$ python -q
>>> import numpy as np
>>> np.set_printoptions(precision=2, suppress=True, linewidth=160)
>>> r0 = np.array([-7, -4, 6, -3, -9, 0, -4, -7])
>>> X = r0[np.abs(np.subtract.outer(np.arange(8), np.arange(8)))]
>>> X
array([[-7, -4,  6, -3, -9,  0, -4, -7],
       [-4, -7, -4,  6, -3, -9,  0, -4],
       [ 6, -4, -7, -4,  6, -3, -9,  0],
       [-3,  6, -4, -7, -4,  6, -3, -9],
       [-9, -3,  6, -4, -7, -4,  6, -3],
       [ 0, -9, -3,  6, -4, -7, -4,  6],
       [-4,  0, -9, -3,  6, -4, -7, -4],
       [-7, -4,  0, -9, -3,  6, -4, -7]])
>>> w, evecs = np.linalg.eigh(X)
>>> x0 = np.array([3, 0, 2, 1, 2, 1, 3, 1])
>>> round(float(x0 @ X @ x0 / (x0 @ x0)), 2), np.round(w[0], 2), round(float(w[-1]), 2)
(-16.93, np.float64(-26.67), 10.76)
>>> (np.sign(evecs[:, -1].round(6)) == np.sign(evecs[0, -1].round(6))).astype(int)
array([1, 0, 1, 0, 0, 1, 0, 1])
>>> O, R = np.linalg.qr(X)
>>> O.shape, R.shape
((8, 8), (8, 8))
>>> np.abs(np.diag(R))
array([16.  , 14.3 , 14.66, 12.62,  8.08,  7.03,  6.9 ,  6.32])
>>> np.round(O.T @ O, 2) + 0
array([[1., 0., 0., 0., 0., 0., 0., 0.],
       [0., 1., 0., 0., 0., 0., 0., 0.],
       [0., 0., 1., 0., 0., 0., 0., 0.],
       [0., 0., 0., 1., 0., 0., 0., 0.],
       [0., 0., 0., 0., 1., 0., 0., 0.],
       [0., 0., 0., 0., 0., 1., 0., 0.],
       [0., 0., 0., 0., 0., 0., 1., 0.],
       [0., 0., 0., 0., 0., 0., 0., 1.]])
>>> np.round(O @ R, 2) + 0
array([[-7., -4.,  6., -3., -9.,  0., -4., -7.],
       [-4., -7., -4.,  6., -3., -9.,  0., -4.],
       [ 6., -4., -7., -4.,  6., -3., -9.,  0.],
       [-3.,  6., -4., -7., -4.,  6., -3., -9.],
       [-9., -3.,  6., -4., -7., -4.,  6., -3.],
       [ 0., -9., -3.,  6., -4., -7., -4.,  6.],
       [-4.,  0., -9., -3.,  6., -4., -7., -4.],
       [-7., -4.,  0., -9., -3.,  6., -4., -7.]])
>>> np.round(np.trace(O @ O.T), 2)
np.float64(8.0)
>>> rng = np.random.default_rng(641)
>>> other = X + rng.integers(-2, 3, (8, 3)) @ rng.integers(-2, 3, (3, 8))
>>> other
array([[ -6,   0,   5,  -7,  -3,   3,  -1,  -5],
       [ -9, -11,   2,  11,  -1, -13,   2,  -4],
       [  1,  -6,   0,   0,  12,  -3,  -4,   3],
       [  2,   8, -11, -11, -10,   6,  -8, -12],
       [-11,   1,  10,  -6,   5,   2,  14,   3],
       [ -1,  -5,  -1,   3,   6,  -3,   2,  10],
       [ -5,  -2,  -6,   1,   4,   0,  -6,  -1],
       [ -7,  -6,  -2,  -9,  -7,  -1,  -8, -12]])
>>> np.round(np.linalg.svd(other - X, compute_uv=False), 2) + 0
array([28.94, 18.02,  8.69,  0.  ,  0.  ,  0.  ,  0.  ,  0.  ])
>>> np.abs(other - X).sum(axis=1)
array([24, 28, 32, 32, 44, 34, 20, 24])
>>> arr = np.load("sample16.npy")
>>> arr
array([[-2,  0,  0,  0,  0],
       [ 0,  0,  0,  1,  0],
       [ 0,  3, -2,  3,  0],
       [ 0,  0,  1,  1,  0],
       [ 0,  0,  0,  0,  0]])
>>> np.linalg.eigvals(arr)
array([ 2.09, -0.57, -2.51, -2.  ,  0.  ])
>>> np.einsum("ij,ji->", arr, arr)
np.int64(15)
>>> np.einsum("ii->", arr)
np.int64(-3)
>>> round(float(np.linalg.eigvalsh(X).min()), 2)
-26.67
>>> np.argsort(-np.linalg.norm(arr, axis=0).round(6), kind="stable")[:3]
array([3, 1, 2])
>>> Uu, sigma, VT = np.linalg.svd(arr)
>>> evecs = VT[:(sigma > 1e-8).sum()]
>>> x0 = arr[3] + 4 * arr[2] + rng.integers(2) * np.eye(5)[1]
>>> x0
array([ 0., 12., -7., 13.,  0.])
>>> np.diag(evecs.T @ evecs)
array([1., 1., 1., 1., 0.])
>>> np.round(evecs.T @ evecs, 2) + 0
array([[1., 0., 0., 0., 0.],
       [0., 1., 0., 0., 0.],
       [0., 0., 1., 0., 0.],
       [0., 0., 0., 1., 0.],
       [0., 0., 0., 0., 0.]])
>>> np.allclose(evecs.T @ evecs @ x0, x0)
True
>>> A = np.loadtxt("dump.csv", delimiter=",")
>>> A
array([[-0.31,  0.47, -0.4 , -0.51,  0.05, -0.51],
       [ 0.18, -0.66, -0.1 , -0.19, -0.49, -0.5 ],
       [ 0.04, -0.12, -0.32, -0.59, -0.23,  0.69],
       [ 0.36,  0.41,  0.67, -0.35, -0.35, -0.06],
       [-0.4 ,  0.27, -0.12,  0.41, -0.76,  0.11],
       [-0.76, -0.31,  0.51, -0.25,  0.08,  0.05]])
>>> labels = rng.permutation(6)
>>> labels
array([5, 4, 2, 3, 1, 0])
>>> other = A[labels][:, labels]
>>> np.sort(np.abs(np.linalg.eigvals(other)))
array([1., 1., 1., 1., 1., 1.])
>>> other
array([[ 0.05,  0.08,  0.51, -0.25, -0.31, -0.76],
       [ 0.11, -0.76, -0.12,  0.41,  0.27, -0.4 ],
       [ 0.69, -0.23, -0.32, -0.59, -0.12,  0.04],
       [-0.06, -0.35,  0.67, -0.35,  0.41,  0.36],
       [-0.5 , -0.49, -0.1 , -0.19, -0.66,  0.18],
       [-0.51,  0.05, -0.4 , -0.51,  0.47, -0.31]])
>>> np.allclose(other, A)
False
>>> round(np.trace(other), 2)
np.float64(-2.36)
